% ipython --no-banner

In [1]: import numpy as np

In [2]: np.set_printoptions(precision=2, suppress=True, linewidth=200)

In [3]: K = np.array([[0, 14, 5],
   ...:     [0, 14, 5],
   ...:     [0, 14, 5],
   ...:     [0, 13, 5],
   ...:     [0, 13, 5],
   ...:     [0, 14, 5],
   ...:     [11, 8, 5],
   ...:     [0, 14, 5],
   ...:     [17, 6, 5],
   ...:     [8, 9, 5],
   ...:     [0, 13, 5],
   ...:     [0, 14, 5],
   ...:     [5, 10, 5],
   ...:     [5, 10, 5]])

In [4]: # rows 0 and 1 are equal

In [5]: print(np.linalg.cond(K) > 100)
False

In [6]: print(np.linalg.matrix_rank(K, rtol=0.1))
2

In [7]: Uu, s, VT = np.linalg.svd(K)

In [8]: print(np.argmax(s[:-1] / (s[1:] + 1e-6)) + 1)
2

In [9]: print(s)
[49.91 21.14  0.8 ]

In [10]: B = Uu[:, :2] @ np.diag(s[:2]) @ VT[:2]

In [11]: print(round(float(np.linalg.norm(K - B) / np.linalg.norm(K)), 2))
0.01

In [12]: print(round(np.linalg.norm(K - B, 2), 2), round(s[2], 2))
0.8 0.8

In [13]: print(round(float(np.abs(K - B).max()), 2))
0.33

In [14]: vec = np.array([2, 4, 5])

In [15]: rhs = K @ vec

In [16]: print(np.linalg.solve(K.T @ K, K.T @ rhs))
[2. 4. 5.]

In [17]: print(np.linalg.lstsq(K, rhs)[0])
[2. 4. 5.]

In [18]: print(np.round(np.linalg.pinv(K) @ K, 2) + 0)
[[1. 0. 0.]
 [0. 1. 0.]
 [0. 0. 1.]]

In [19]: rng = np.random.default_rng(778712)

In [20]: rhs = rhs + 0.3 * rng.normal(size=14)

In [21]: print(rhs)
[80.84 80.95 80.9  76.74 77.   81.03 79.07 81.16 83.07 76.84 77.02 80.97 75.22 74.63]

In [22]: beta, *_ = np.linalg.lstsq(K, rhs)

In [23]: print(np.round(K.T @ (rhs - K @ beta), 2) + 0)
[0. 0. 0.]

In [24]: print(beta)
[2.03 4.06 4.83]

In [25]: mat = (rng.random((5, 5)) < 0.3) + np.eye(5)

In [26]: mat /= mat.sum(axis=1, keepdims=True)

In [27]: print(mat)
[[1.  0.  0.  0.  0. ]
 [0.  1.  0.  0.  0. ]
 [0.  0.  0.5 0.  0.5]
 [0.  0.  0.  0.5 0.5]
 [0.5 0.  0.  0.  0.5]]

In [28]: B = np.c_[K[:, :2] @ np.array([[2, 0], [0, 1]]), np.array([-1, -2, 1, 0, 0, 1, 2, 0, 2, 0, 0, -2, 0, 2])]

In [29]: print(B)
[[ 0 14 -1]
 [ 0 14 -2]
 [ 0 14  1]
 [ 0 13  0]
 [ 0 13  0]
 [ 0 14  1]
 [22  8  2]
 [ 0 14  0]
 [34  6  2]
 [16  9  0]
 [ 0 13  0]
 [ 0 14 -2]
 [10 10  0]
 [10 10  2]]

In [30]: print(np.round(np.linalg.lstsq(K, B[:, 0])[0], 2) + 0)
[2. 0. 0.]

In [31]: print(np.linalg.matrix_rank(np.c_[K, B]))
4

In [32]: print(mat @ np.ones(5))
[1. 1. 1. 1. 1.]

In [33]: print(np.linalg.matrix_power(mat, 2))
[[1.   0.   0.   0.   0.  ]
 [0.   1.   0.   0.   0.  ]
 [0.25 0.   0.25 0.   0.5 ]
 [0.25 0.   0.   0.25 0.5 ]
 [0.75 0.   0.   0.   0.25]]

In [34]: print(np.sort(np.abs(np.linalg.eigvals(mat)))[::-1])
[1.  1.  0.5 0.5 0.5]

In [35]: print(mat.sum(axis=1))
[1. 1. 1. 1. 1.]

In [36]: p = np.eye(5)[1]

In [37]: for _ in range(3):
    ...:     p = p @ mat
    ...:     print(p.round(2))
    ...: 
[0. 1. 0. 0. 0.]
[0. 1. 0. 0. 0.]
[0. 1. 0. 0. 0.]

In [38]: Uu, s = np.linalg.svd(mat)
---------------------------------------------------------------------------
ValueError                                Traceback (most recent call last)
Cell In[38], line 1
----> 1 Uu, s = np.linalg.svd(mat)

ValueError: too many values to unpack (expected 2)

In [39]: Uu, s, VT = np.linalg.svd(mat, full_matrices=False)

In [40]: print(np.round(np.sqrt((s ** 2).sum()), 2), round(np.linalg.norm(mat), 2))
1.87 1.87

In [41]: print((s > 1e-8).sum())
5

In [42]: print(s / s[0])
[1.   0.85 0.77 0.43 0.2 ]

In [43]: print(np.cumsum(s ** 2) / np.sum(s ** 2))
[0.39 0.68 0.91 0.98 1.  ]

In [44]: Q, V = np.linalg.qr(K[:, :2])[0], np.linalg.qr(K[:, 2:])[0]

In [45]: s = np.linalg.svd(Q.T @ V, compute_uv=False)

In [46]: print(np.degrees(np.arccos(s.clip(0, 1))))
[2.66]

In [47]: print((s > 0.9).sum())
1

In [48]: w1 = np.array([[1, 2], [5, 1], [1, 1], [2, 3], [4, 1]])

In [49]: beta = np.array([4, -3])

In [50]: act = np.maximum(mat @ w1 + beta, 0)

In [51]: print((act > 0).mean(axis=0))
[1. 0.]

In [52]: print((act > 0).astype(int))
[[1 0]
 [1 0]
 [1 0]
 [1 0]
 [1 0]]

In [53]: print(np.linalg.matrix_rank(act))
1

In [54]: print(act)
[[5.  0. ]
 [9.  0. ]
 [6.5 0. ]
 [7.  0. ]
 [6.5 0. ]]

In [55]: W2 = np.array([[3, -3], [-3, 1]])

In [56]: print(act @ W2)
[[ 15.  -15. ]
 [ 27.  -27. ]
 [ 19.5 -19.5]
 [ 21.  -21. ]
 [ 19.5 -19.5]]

In [57]: print(w1 @ W2)
[[ -3  -1]
 [ 12 -14]
 [  0  -2]
 [ -3  -3]
 [  9 -11]]

In [58]: E = np.load("run12.npy")

In [59]: print(E)
[[0 2 0 3 1]
 [0 0 0 0 0]
 [3 0 0 0 0]
 [0 0 0 0 3]]

In [60]: # null space of dimension 2

In [61]: print(np.unique(E.round(6), axis=0).shape)
(4, 5)

In [62]: cov = E.T @ E

In [63]: print(np.linalg.matrix_rank(cov))
3

In [64]: print(np.linalg.svd(E, compute_uv=False) ** 2)
[15.41  9.    7.59  0.  ]

In [65]: print(cov)
[[ 9  0  0  0  0]
 [ 0  4  0  6  2]
 [ 0  0  0  0  0]
 [ 0  6  0  9  3]
 [ 0  2  0  3 10]]

In [66]: Uu, s, VT = np.linalg.svd(E)

In [67]: V = VT[:(s > 1e-8).sum()]

In [68]: vec = E[3] + 2 * E[1] + rng.integers(2) * np.eye(5)[2]

In [69]: print(vec)
[0. 0. 1. 0. 3.]

In [70]: print(np.diag(V.T @ V))
[1.   0.31 0.   0.69 1.  ]

In [71]: print(np.allclose(V.T @ V @ vec, vec))
False

In [72]: print(np.round(V.T @ V, 2) + 0)
[[1.   0.   0.   0.   0.  ]
 [0.   0.31 0.   0.46 0.  ]
 [0.   0.   0.   0.   0.  ]
 [0.   0.46 0.   0.69 0.  ]
 [0.   0.   0.   0.   1.  ]]

In [73]: print(round(float(np.linalg.norm(vec - V.T @ V @ vec)), 2))
1.0

In [74]: W2 = np.array([[5, 3, 0, 1], [2, 0, 2, 4]])

In [75]: feats = rng.normal(size=(17, 2)) @ W2 + np.array([0, 1, -3, -1])

In [76]: print(feats)
[[  5.93   2.87  -0.18   5.26]
 [ -8.    -2.78  -4.7   -5.66]
 [  5.37   4.36  -3.23  -0.34]
 [ -0.5    1.8   -4.83  -4.4 ]
 [  1.06   1.47  -2.72  -0.28]
 [ -0.17   1.16  -3.44  -1.83]
 [  0.26   0.97  -2.7   -0.4 ]
 [ -1.98  -1.38  -1.01   2.18]
 [  5.5    5.31  -4.68  -2.93]
 [  1.13   1.93  -3.43  -1.54]
 [ 13.69   7.85  -0.73   5.82]
 [  7.92   3.84   0.2    6.34]
 [ -2.53   2.31  -7.71  -9.98]
 [ 10.61   5.36   0.35   7.16]
 [-10.05  -3.7   -5.22  -7.01]
 [  3.77   3.79  -3.87  -1.81]
 [  8.94   6.73  -3.62  -0.32]]

In [77]: Xc = feats - feats.mean(axis=0)

In [78]: V = np.linalg.svd(Xc)[2][:3]

In [79]: B = Xc - Xc @ V.T @ V

In [80]: print(np.round((Xc @ V.T).std(axis=0), 2) + 0)
[7.87 3.28 0.  ]

In [81]: print(np.diag(V.T @ V))
[0.89 0.85 0.52 0.74]

In [82]: print(np.round(B.std(axis=0), 2) + 0)
[0. 0. 0. 0.]

In [83]: print(np.linalg.cond(feats) > 100)
True

In [84]: print(np.linalg.matrix_rank(feats, rtol=0.1))
3

In [85]: print(np.argsort(-np.linalg.norm(feats, axis=0).round(6), kind="stable")[:3])
[0 3 1]

In [86]: cov = np.cov(feats, rowvar=False)

In [87]: print(feats.std(axis=0))
[6.09 3.04 2.12 4.67]

In [88]: print(cov)
[[39.42 18.57  8.47 23.12]
 [18.57  9.82  2.21  7.7 ]
 [ 8.47  2.21  4.78 10.29]
 [23.12  7.7  10.29 23.14]]

In [89]: print(cov.shape)
(4, 4)

In [90]: print(np.argwhere(np.triu(np.abs(np.corrcoef(feats.T)) > 0.8, 1)))
[[0 1]
 [2 3]]

In [91]: print(np.round(np.linalg.eigvalsh(cov)[::-1], 2) + 0)
[65.73 11.42  0.    0.  ]

In [92]: print(np.polyfit(feats[:, 2], feats[:, 3], 1))
[2.15 5.96]

In [93]: Uu, s, VT = np.linalg.svd(feats)

In [94]: V = VT[:(s > 1e-8).sum()]

In [95]: vec = feats[10] + 5 * feats[9] + rng.integers(2) * np.eye(4)[0]

In [96]: print(vec)
[ 19.34  17.52 -17.86  -1.89]

In [97]: print(np.diag(V.T @ V))
[0.73 0.34 0.95 0.98]

In [98]: print(np.linalg.matrix_rank(np.vstack([feats, vec])))
3

In [99]: B = np.array([[1.0, 0.7], [-2.3, -0.9], [-0.6, -1.1], [0.3, -0.9], [-0.6, -0.9]])

In [100]: W2 = np.array([[0.6, 1.3, -0.5], [-0.4, 1.8, 1.3]])

In [101]: m1 = B @ W2

In [102]: print(m1.round(2) + 0)
[[ 0.32  2.56  0.41]
 [-1.02 -4.61 -0.02]
 [ 0.08 -2.76 -1.13]
 [ 0.54 -1.23 -1.32]
 [ 0.   -2.4  -0.87]]

In [103]: dist = np.linalg.norm(feats[:, None] - feats[None], axis=-1)

In [104]: print((dist + 1e9 * np.eye(17)).round(6).argmin(axis=1))
[11 14 15  5  6  9  4  6 15  4 13  0  3 11  1  2  2]

In [105]: print(round(np.linalg.norm(feats[14] - feats[8]), 2))
18.43

In [106]: print(np.round(np.linalg.norm(feats[14], 1), 2), round(float(np.linalg.norm(feats[14], np.inf)), 2))
25.98 10.05

In [107]: Uu, s, VT = np.linalg.svd(feats, full_matrices=False)

In [108]: print((s > 1e-8).sum())
3

In [109]: print(np.allclose(Uu * s @ VT, feats))
True

In [110]: print(np.round(Uu.T @ feats @ VT.T, 2) + 0)
[[33.55  0.    0.    0.  ]
 [ 0.   21.03  0.    0.  ]
 [ 0.    0.    5.46  0.  ]
 [ 0.    0.    0.    0.  ]]

In [111]: print(np.abs(Uu[:, 0]).round(6).argmax())
10

In [112]: print(np.round(np.sqrt((s ** 2).sum()), 2), np.round(np.linalg.norm(feats), 2))
39.98 39.98

In [113]: print(np.cumsum(s ** 2) / np.sum(s ** 2))
[0.7  0.98 1.   1.  ]

In [114]: print(np.round(s / s[0], 2) + 0)
[1.   0.63 0.16 0.  ]

In [115]: print(round(float(np.trace(np.linalg.pinv(feats) @ feats)), 2))
3.0

In [116]: print(np.unique(feats.round(6), axis=0).shape)
(17, 4)

In [117]: print(feats @ np.linalg.pinv(feats) @ feats)
[[  5.93   2.87  -0.18   5.26]
 [ -8.    -2.78  -4.7   -5.66]
 [  5.37   4.36  -3.23  -0.34]
 [ -0.5    1.8   -4.83  -4.4 ]
 [  1.06   1.47  -2.72  -0.28]
 [ -0.17   1.16  -3.44  -1.83]
 [  0.26   0.97  -2.7   -0.4 ]
 [ -1.98  -1.38  -1.01   2.18]
 [  5.5    5.31  -4.68  -2.93]
 [  1.13   1.93  -3.43  -1.54]
 [ 13.69   7.85  -0.73   5.82]
 [  7.92   3.84   0.2    6.34]
 [ -2.53   2.31  -7.71  -9.98]
 [ 10.61   5.36   0.35   7.16]
 [-10.05  -3.7   -5.22  -7.01]
 [  3.77   3.79  -3.87  -1.81]
 [  8.94   6.73  -3.62  -0.32]]

In [118]: Xc = feats - feats.mean(axis=0)

In [119]: Uu, s, VT = np.linalg.svd(Xc, full_matrices=False)

In [120]: print(np.abs(Uu[:, 0]).argmax())
14

In [121]: print(np.abs(VT[0]).argmax())
0

In [122]: print(np.linalg.matrix_rank(Xc))
2

In [123]: print(VT[0] * np.sign(VT[0, np.abs(VT[0]).argmax()]))
[0.76 0.33 0.21 0.52]

In [124]: print((np.sign(Uu[:, 0]) == np.sign(Uu[0, 0])).astype(int))
[1 0 1 0 0 0 0 0 1 0 1 1 0 1 0 1 1]

In [125]: print(s.round(2) + 0)
[32.43 13.52  0.    0.  ]

In [126]: print(np.round(Xc.mean(axis=0), 2) + 0)
[0. 0. 0. 0.]

In [127]: print(np.round((s ** 2).sum() ** 2 / (s ** 4).sum(), 2))
1.34

In [128]: J = np.loadtxt("a.csv", delimiter=",")

In [129]: print(J)
[[ 0.6 -1.2  1.6  0.5 -0.2]
 [-0.7 -1.   0.4  0.8  0.6]
 [ 0.9  1.   1.1 -0.7 -0.1]]

In [130]: u = np.array([-2, 3])

In [131]: print(np.convolve(J[0], u))
[-1.2  4.2 -6.8  3.8  1.9 -0.6]

In [132]: print(np.correlate(J[0], J[2], "full"))
[-0.06 -0.3   1.34 -1.89  0.77  1.21  1.72  0.25 -0.18]

In [133]: print(np.cross(J[0, :3], J[2, :3]))
[-2.92  0.78  1.68]

In [134]: B = J / np.sqrt((J ** 2).mean(axis=1, keepdims=True))

In [135]: print(np.linalg.matrix_rank(J - J.mean(axis=1, keepdims=True)))
3

In [136]: print(J - J.mean(axis=1, keepdims=True))
[[ 0.34 -1.46  1.34  0.24 -0.46]
 [-0.72 -1.02  0.38  0.78  0.58]
 [ 0.46  0.56  0.66 -1.14 -0.54]]

In [137]: Uu, s, VT = np.linalg.svd(J, full_matrices=False)

In [138]: print(s / s[0])
[1.   0.91 0.28]

In [139]: print(s)
[2.38 2.17 0.66]

In [140]: print((s > 1e-8).sum())
3

In [141]: print(np.round(Uu.T @ J @ VT.T, 2) + 0)
[[2.38 0.   0.  ]
 [0.   2.17 0.  ]
 [0.   0.   0.66]]

In [142]: print(np.round(VT @ VT.T, 2) + 0)
[[1. 0. 0.]
 [0. 1. 0.]
 [0. 0. 1.]]

In [143]: B = J / np.linalg.norm(J, axis=1)
---------------------------------------------------------------------------
ValueError                                Traceback (most recent call last)
Cell In[143], line 1
----> 1 B = J / np.linalg.norm(J, axis=1)

ValueError: operands could not be broadcast together with shapes (3,5) (3,) 

In [144]: B = J / np.linalg.norm(J, axis=1, keepdims=True)

In [145]: cov = B @ B.T

In [146]: print((cov - 2 * np.eye(3)).round(6).argmax(axis=1))
[1 0 0]

In [147]: print((np.abs(cov) > 0.9).astype(int))
[[1 0 0]
 [0 1 0]
 [0 0 1]]

In [148]: print(np.linalg.norm(B, axis=1))
[1. 1. 1.]

In [149]: print(cov)
[[ 1.    0.48  0.19]
 [ 0.48  1.   -0.59]
 [ 0.19 -0.59  1.  ]]

In [150]: print(np.argwhere(np.triu(np.abs(cov) > 0.95, 1)))
[]

In [151]: A = np.load("x.npy")

In [152]: print(A)
[[  8. -13.]
 [  0.  -5.]]

In [153]: vec = np.array([1, -1])

In [154]: print(A @ np.ones(2))
[-5. -5.]

In [155]: print(np.sign((A @ vec).round(6)))
[1. 1.]

In [156]: print(A * vec)
[[ 8. 13.]
 [ 0.  5.]]

In [157]: print(A @ vec)
[21.  5.]

In [158]: print((A @ vec).argmax())
0

In [159]: T = np.stack([A, 2 * A, A[::-1]])

In [160]: print(T.shape)
(3, 2, 2)

In [161]: print(np.linalg.matrix_rank(T))
[2 2 2]

In [162]: print(np.linalg.det(T))
[ -40. -160.   40.]

In [163]: print(np.einsum("bij,cij->bc", T, T))
[[ 258.  516.  130.]
 [ 516. 1032.  260.]
 [ 130.  260.  258.]]

In [164]: print(np.linalg.matrix_rank(T.reshape(3, -1)))
2
